$ ipython --no-banner

In [1]: import numpy as np

In [2]: np.set_printoptions(precision=1, suppress=True, linewidth=200)

In [3]: A = np.diag(np.array([-6, 0, -3, 0, -7])) + 5 * np.eye(5, k=1) + 5 * np.eye(5, k=-1)

In [4]: A
Out[4]: 
array([[-6.,  5.,  0.,  0.,  0.],
       [ 5.,  0.,  5.,  0.,  0.],
       [ 0.,  5., -3.,  5.,  0.],
       [ 0.,  0.,  5.,  0.,  5.],
       [ 0.,  0.,  0.,  5., -7.]])

In [5]: # equal to its transpose

In [6]: q = A.astype(float).copy()

In [7]: for j in range(5):
   ...:     q[:, j] -= q[:, :j] @ (q[:, :j].T @ q[:, j])
   ...:     q[:, j] /= np.linalg.norm(q[:, j])
   ...: 

In [8]: q
Out[8]: 
array([[-0.8,  0.3,  0.4, -0.1, -0.4],
       [ 0.6,  0.4,  0.5, -0.2, -0.4],
       [ 0. ,  0.8, -0.4,  0.1,  0.4],
       [ 0. ,  0. ,  0.7,  0.3,  0.6],
       [ 0. ,  0. ,  0. ,  0.9, -0.4]])

In [9]: E = np.load("layer17.npy")

In [10]: E
Out[10]: 
array([[4, 0, 0, 0],
       [0, 3, 0, 0],
       [0, 0, 4, 0],
       [0, 0, 0, 4]])

In [11]: vec = np.ones(4)

In [12]: for _ in range(4):
    ...:     vec = E @ vec
    ...:     vec /= np.linalg.norm(vec)
    ...:     print(round(vec @ E @ vec, 1))
    ...: 
3.8
3.9
3.9
4.0

In [13]: np.round(np.linalg.eigvalsh(E)[-1], 1)
Out[13]: np.float64(4.0)

In [14]: J = np.loadtxt("dump.csv", delimiter=",")

In [15]: J
Out[15]: 
array([[0., 1., 2.],
       [0., 0., 0.],
       [0., 0., 0.]])

In [16]: np.linalg.matrix_rank(J - J[0, 0] * np.eye(3))
Out[16]: np.int64(1)

In [17]: np.sort(np.linalg.eigvals(J))
Out[17]: array([0., 0., 0.])

In [18]: np.allclose(J[:-1].T @ np.linalg.lstsq(J[:-1].T, J[-1])[0], J[-1])
Out[18]: True

In [19]: np.abs(np.diag(np.linalg.qr(J)[1])) > 1e-9
Out[19]: array([False, False, False])

In [20]: np.unique(J.round(6), axis=0).shape
Out[20]: (2, 3)

In [21]: data = np.loadtxt("arr.csv", delimiter=",")

In [22]: data
Out[22]: 
array([[ 4.1, 46. , 33. ],
       [ 4.6, 45.3, 35.1],
       [ 6.7, 45. , 35.9],
       [ 6.2, 46.3, 34.9],
       [ 5.4, 46.2, 35.5],
       [ 5.8, 45.2, 34.6],
       [ 4.8, 44.1, 33. ],
       [ 4.2, 46.4, 34.1],
       [ 5. , 45.8, 36.4],
       [ 5.1, 45.9, 34.7],
       [ 5. , 44.9, 34.8],
       [ 6.4, 43.7, 35.5],
       [ 3. , 46.7, 35.5],
       [ 3.9, 44.6, 35.9],
       [ 4. , 45.4, 35.9],
       [ 4.4, 45.2, 36.2],
       [ 5.3, 45.5, 35.4],
       [ 4.6, 45.4, 34.5],
       [ 6.2, 44.8, 34.9],
       [ 4.9, 44.3, 35.8],
       [ 6.7, 45.4, 35.6],
       [ 3.3, 45.3, 36.7],
       [ 5.3, 45.1, 35.1],
       [ 4.1, 44.4, 34.6],
       [ 3.7, 45.9, 33.2],
       [ 4.8, 44.4, 34.3],
       [ 5.3, 46.5, 35.2]])

In [23]: M2 = data / np.sqrt((data ** 2).mean(axis=1, keepdims=True))

In [24]: M2[6]
Out[24]: array([0.2, 1.4, 1. ])

In [25]: U, s, Vt = np.linalg.svd(data)

In [26]: s
Out[26]: array([298.8,   5.3,   4.3])

In [27]: M2 = U[:, :1] @ np.diag(s[:1]) @ Vt[:1]

In [28]: np.linalg.matrix_rank(M2)
Out[28]: np.int64(1)

In [29]: np.round(np.linalg.norm(data - M2) / np.linalg.norm(data), 1)
Out[29]: np.float64(0.0)

In [30]: np.linalg.matrix_rank(data, rtol=0.05)
Out[30]: np.int64(1)

In [31]: mat = np.array([[4, -4, -1, -4],
    ...:     [-1, 0, 0, 0],
    ...:     [2, -1, -4, 4],
    ...:     [4, -1, -5, 2],
    ...:     [0, 4, -3, 5],
    ...:     [-5, 4, -4, 5],
    ...:     [-1, 0, -7, 8],
    ...:     [3, 2, -4, 5],
    ...:     [8, 6, -6, 1],
    ...:     [9, 7, -3, 6],
    ...:     [14, 2, -4, 5],
    ...:     [19, -3, -7, 5],
    ...:     [17, -3, -6, 0],
    ...:     [15, -8, -8, -1]])

In [32]: mat
Out[32]: 
array([[ 4, -4, -1, -4],
       [-1,  0,  0,  0],
       [ 2, -1, -4,  4],
       [ 4, -1, -5,  2],
       [ 0,  4, -3,  5],
       [-5,  4, -4,  5],
       [-1,  0, -7,  8],
       [ 3,  2, -4,  5],
       [ 8,  6, -6,  1],
       [ 9,  7, -3,  6],
       [14,  2, -4,  5],
       [19, -3, -7,  5],
       [17, -3, -6,  0],
       [15, -8, -8, -1]])

In [33]: gram = np.cov(mat, rowvar=False)

In [34]: gram
Out[34]: 
array([[ 56.5, -12. ,  -8.7,  -4.9],
       [-12. ,  17.2,   2.9,   7.4],
       [ -8.7,   2.9,   5.2,  -1.7],
       [ -4.9,   7.4,  -1.7,  11. ]])

In [35]: np.argwhere(np.triu(np.abs(np.corrcoef(mat.T)) > 0.8, 1))
Out[35]: array([], shape=(0, 2), dtype=int64)

In [36]: np.corrcoef(mat.T)
Out[36]: 
array([[ 1. , -0.4, -0.5, -0.2],
       [-0.4,  1. ,  0.3,  0.5],
       [-0.5,  0.3,  1. , -0.2],
       [-0.2,  0.5, -0.2,  1. ]])

In [37]: np.polyfit(mat[:, 3], mat[:, 2], 1)
Out[37]: array([-0.2, -4. ])

In [38]: np.linalg.eigvalsh(gram)[::-1]
Out[38]: array([62.2, 18.1,  7.5,  2. ])

In [39]: np.median(mat, axis=0)
Out[39]: array([ 4. ,  0. , -4. ,  4.5])

In [40]: round(np.corrcoef(mat[:, 3], mat[:, 2])[0, 1], 1)
Out[40]: np.float64(-0.2)

In [41]: feats = np.load("x.npy")

In [42]: feats
Out[42]: 
array([[  1. ,   0.1,   0. ],
       [ -4. ,  -2.6,  -6.8],
       [ -7.1,  15.1,   1.4],
       [ -0.8,   6.3,  -0.9],
       [  4.7,  -9.3,   5.4],
       [ -6.9,  -2.2,   2.5],
       [  2.1,  -6.5,  -4.9],
       [  6.5,  -8.2,   3.6],
       [  7.9,   2. ,  -2.4],
       [  3.1,   1.5,   3.2],
       [  1.1,   3. ,   1.2],
       [ -1.7,   3. ,   2.1],
       [  0.4,   4.6,   2.2],
       [ -0.1, -26.2,  -0.1],
       [ 10.3,  -3.1,  -1.5],
       [  3.1,  -5.7,   2.2]])

In [43]: gram = np.cov(feats, rowvar=False)

In [44]: np.round(np.corrcoef(feats[:, 2], feats[:, 1])[0, 1], 1)
Out[44]: np.float64(0.0)

In [45]: np.argsort(-feats.std(axis=0).round(6), kind="stable")
Out[45]: array([1, 0, 2])

In [46]: np.median(feats, axis=0)
Out[46]: array([ 1.1, -1.1,  1.3])

In [47]: np.round(np.corrcoef(feats.T), 1) + 0
Out[47]: 
array([[ 1. , -0.3,  0. ],
       [-0.3,  1. ,  0. ],
       [ 0. ,  0. ,  1. ]])

In [48]: W2 = mat[[3, 12]].astype(float)

In [49]: for _ in range(3):
    ...:     lab = np.linalg.norm(mat[:, None] - W2, axis=-1).argmin(axis=1)
    ...:     W2 = np.array([mat[lab == j].mean(axis=0) for j in range(2)])
    ...: 

In [50]: lab
Out[50]: array([0, 0, 0, 0, 0, 0, 0, 0, 0, 0, 1, 1, 1, 1])

In [51]: W2[1] - W2[0]
Out[51]: array([13.9, -4.7, -2.5, -1. ])

In [52]: np.bincount(lab)
Out[52]: array([10,  4])

In [53]: Xs = feats - feats.mean(axis=0)

In [54]: U, s, Vt = np.linalg.svd(Xs, full_matrices=False)

In [55]: np.searchsorted(np.cumsum(s ** 2) / (s ** 2).sum(), 0.9) + 1
Out[55]: np.int64(2)

In [56]: s
Out[56]: array([35.2, 17.7, 12.3])

In [57]: np.round(Xs.mean(axis=0), 1) + 0
Out[57]: array([0., 0., 0.])

In [58]: lab = feats[:, 0] > np.median(feats[:, 0])

In [59]: r0 = feats[lab].mean(axis=0) - feats[~lab].mean(axis=0)

In [60]: r0
Out[60]: array([ 7.3, -3. ,  0.8])

In [61]: lab.astype(int)
Out[61]: array([0, 0, 0, 0, 1, 0, 1, 1, 1, 1, 1, 0, 0, 0, 1, 1])

In [62]: W0 = np.array([[15.3, 0.6, -4.3],
    ...:     [-11.6, 3.3, 4.5],
    ...:     [-7.6, 1.2, 2.8],
    ...:     [-21.8, 5.7, 7.2],
    ...:     [11.9, -4.9, -3.2],
    ...:     [6.7, -4.5, -2.8],
    ...:     [-10.1, 2.7, 3.4],
    ...:     [12.8, -3.7, -3.9],
    ...:     [-5.7, 0.6, 1.4],
    ...:     [-5.2, 3.2, 1.7],
    ...:     [-6.4, 0.2, 1.8],
    ...:     [-6.3, 4.6, 1.0],
    ...:     [-3.6, -1.4, 1.0],
    ...:     [-10.7, 0.0, 4.1],
    ...:     [1.4, -1.8, -1.0],
    ...:     [9.5, -2.6, -3.0],
    ...:     [7.0, -5.1, -1.6],
    ...:     [10.1, -2.1, -3.1],
    ...:     [-3.3, 1.5, 1.7],
    ...:     [-11.8, 2.6, 3.6],
    ...:     [-6.6, 3.7, 2.4]])

In [63]: r0 = np.array([-3, 2, 2])

In [64]: np.correlate(W0[18], W0[9], "full")
Out[64]: array([-5.6, -8. , 24.9, -2.4, -8.8])

In [65]: np.cross(W0[18, :3], W0[9, :3])
Out[65]: array([-2.9, -3.2, -2.8])

In [66]: np.linalg.cond(data) > 100
Out[66]: np.False_

In [67]: [round(float(x), 1) for x in np.linalg.svd(data, compute_uv=False)[:3]]
Out[67]: [298.8, 5.3, 4.3]

In [68]: np.linalg.matrix_rank(data, rtol=0.1)
Out[68]: np.int64(1)

In [69]: np.round(np.linalg.norm(data, 2) / np.linalg.norm(data), 1)
Out[69]: np.float64(1.0)

In [70]: M = np.array([[3, -1, 1], [3, -1, -2], [18, -6, -9]])

In [71]: rank = np.linalg.matrix_rank(M)

In [72]: rank
Out[72]: np.int64(2)

In [73]: ns = np.linalg.svd(M)[2][rank:].T

In [74]: [int(np.linalg.matrix_rank(M[:i])) for i in range(1, len(M) + 1)]
Out[74]: [1, 2, 2]

In [75]: np.allclose(M @ ns, 0)
Out[75]: True

In [76]: np.linalg.matrix_rank(M.T @ M), np.linalg.matrix_rank(M @ M.T)
Out[76]: (np.int64(2), np.int64(2))

In [77]: proj = np.triu(np.array([[2, -1, 2], [-2, -8, -5], [5, 0, -5]]), 1) + np.eye(3)

In [78]: M2 = proj @ M @ np.linalg.inv(proj)

In [79]: np.round(np.poly(M2), 1) + 0
Out[79]: array([  1.,   7., -48.,   0.])

In [80]: np.linalg.matrix_rank(M2)
Out[80]: np.int64(2)

In [81]: np.trace(M2), np.trace(M)
Out[81]: (np.float64(-7.0), np.int64(-7))
